$ python3 -q
>>> import numpy as np
>>> np.set_printoptions(suppress=True, linewidth=100)
>>> def tidy(a):
...     return np.round(a, 4) + 0
... 
>>> X = np.maximum(np.array([[2],
...     [3],
...     [5],
...     [5],
...     [0],
...     [5],
...     [4],
...     [4],
...     [0],
...     [4],
...     [2],
...     [4],
...     [2],
...     [3],
...     [3],
...     [3],
...     [3],
...     [3],
...     [4],
...     [0]]) @ np.array([[2, 0, 1]]) + np.array([2, 5, 4]), 0)
>>> X
array([[ 6,  5,  6],
       [ 8,  5,  7],
       [12,  5,  9],
       [12,  5,  9],
       [ 2,  5,  4],
       [12,  5,  9],
       [10,  5,  8],
       [10,  5,  8],
       [ 2,  5,  4],
       [10,  5,  8],
       [ 6,  5,  6],
       [10,  5,  8],
       [ 6,  5,  6],
       [ 8,  5,  7],
       [ 8,  5,  7],
       [ 8,  5,  7],
       [ 8,  5,  7],
       [ 8,  5,  7],
       [10,  5,  8],
       [ 2,  5,  4]])
>>> Uu, s, VT = np.linalg.svd(X)
>>> tidy(s)
array([53.822 ,  7.2241,  0.    ])
>>> out = Uu[:, :2] @ np.diag(s[:2]) @ VT[:2]
>>> tidy(np.linalg.norm(X - out) / np.linalg.norm(X))
np.float64(0.0)
>>> tidy(out)
array([[ 6.,  5.,  6.],
       [ 8.,  5.,  7.],
       [12.,  5.,  9.],
       [12.,  5.,  9.],
       [ 2.,  5.,  4.],
       [12.,  5.,  9.],
       [10.,  5.,  8.],
       [10.,  5.,  8.],
       [ 2.,  5.,  4.],
       [10.,  5.,  8.],
       [ 6.,  5.,  6.],
       [10.,  5.,  8.],
       [ 6.,  5.,  6.],
       [ 8.,  5.,  7.],
       [ 8.,  5.,  7.],
       [ 8.,  5.,  7.],
       [ 8.,  5.,  7.],
       [ 8.,  5.,  7.],
       [10.,  5.,  8.],
       [ 2.,  5.,  4.]])
>>> np.allclose(out[:-1].T @ np.linalg.lstsq(out[:-1].T, out[-1])[0], out[-1])
True
>>> tidy(out @ np.linalg.pinv(out) @ out)
array([[ 6.,  5.,  6.],
       [ 8.,  5.,  7.],
       [12.,  5.,  9.],
       [12.,  5.,  9.],
       [ 2.,  5.,  4.],
       [12.,  5.,  9.],
       [10.,  5.,  8.],
       [10.,  5.,  8.],
       [ 2.,  5.,  4.],
       [10.,  5.,  8.],
       [ 6.,  5.,  6.],
       [10.,  5.,  8.],
       [ 6.,  5.,  6.],
       [ 8.,  5.,  7.],
       [ 8.,  5.,  7.],
       [ 8.,  5.,  7.],
       [ 8.,  5.,  7.],
       [ 8.,  5.,  7.],
       [10.,  5.,  8.],
       [ 2.,  5.,  4.]])
>>> np.linalg.lstsq(out[:-1].T, out[-1])[2]
np.int32(2)
>>> np.abs(np.diag(np.linalg.qr(out)[1])) > 1e-9
array([ True,  True, False])
>>> np.linalg.matrix_rank(X, rtol=0.1)
np.int64(2)
>>> np.linalg.cond(X) > 100
np.True_
>>> Uu, s, VT = np.linalg.svd(X, full_matrices=False)
>>> tidy(np.abs(VT[0]))
array([0.6995, 0.4019, 0.5909])
>>> tidy(np.cumsum(s ** 2) / np.sum(s ** 2))
array([0.9823, 1.    , 1.    ])
>>> np.allclose(Uu * s @ VT, X)
True
>>> tidy(np.sqrt((s ** 2).sum())), tidy(np.linalg.norm(X))
(np.float64(54.3047), np.float64(54.3047))
>>> out = np.array([[0, 2, -1], [1, 0, 2], [2, -2, -2]])
>>> out.T @ X.T
array([[ 17,  19,  23,  23,  13,  23,  21,  21,  13,  21,  17,  21,  17,  19,  19,  19,  19,  19,
         21,  13],
       [  0,   2,   6,   6,  -4,   6,   4,   4,  -4,   4,   0,   4,   0,   2,   2,   2,   2,   2,
          4,  -4],
       [ -8, -12, -20, -20,   0, -20, -16, -16,   0, -16,  -8, -16,  -8, -12, -12, -12, -12, -12,
        -16,   0]])
>>> np.linalg.matrix_rank(X @ out)
np.int64(2)
>>> np.einsum("ij,ij->i", X, X)
array([ 97, 138, 250, 250,  45, 250, 189, 189,  45, 189,  97, 189,  97, 138, 138, 138, 138, 138,
       189,  45])
>>> np.einsum("ik,kj->ji", X, out)
array([[ 17,  19,  23,  23,  13,  23,  21,  21,  13,  21,  17,  21,  17,  19,  19,  19,  19,  19,
         21,  13],
       [  0,   2,   6,   6,  -4,   6,   4,   4,  -4,   4,   0,   4,   0,   2,   2,   2,   2,   2,
          4,  -4],
       [ -8, -12, -20, -20,   0, -20, -16, -16,   0, -16,  -8, -16,  -8, -12, -12, -12, -12, -12,
        -16,   0]])
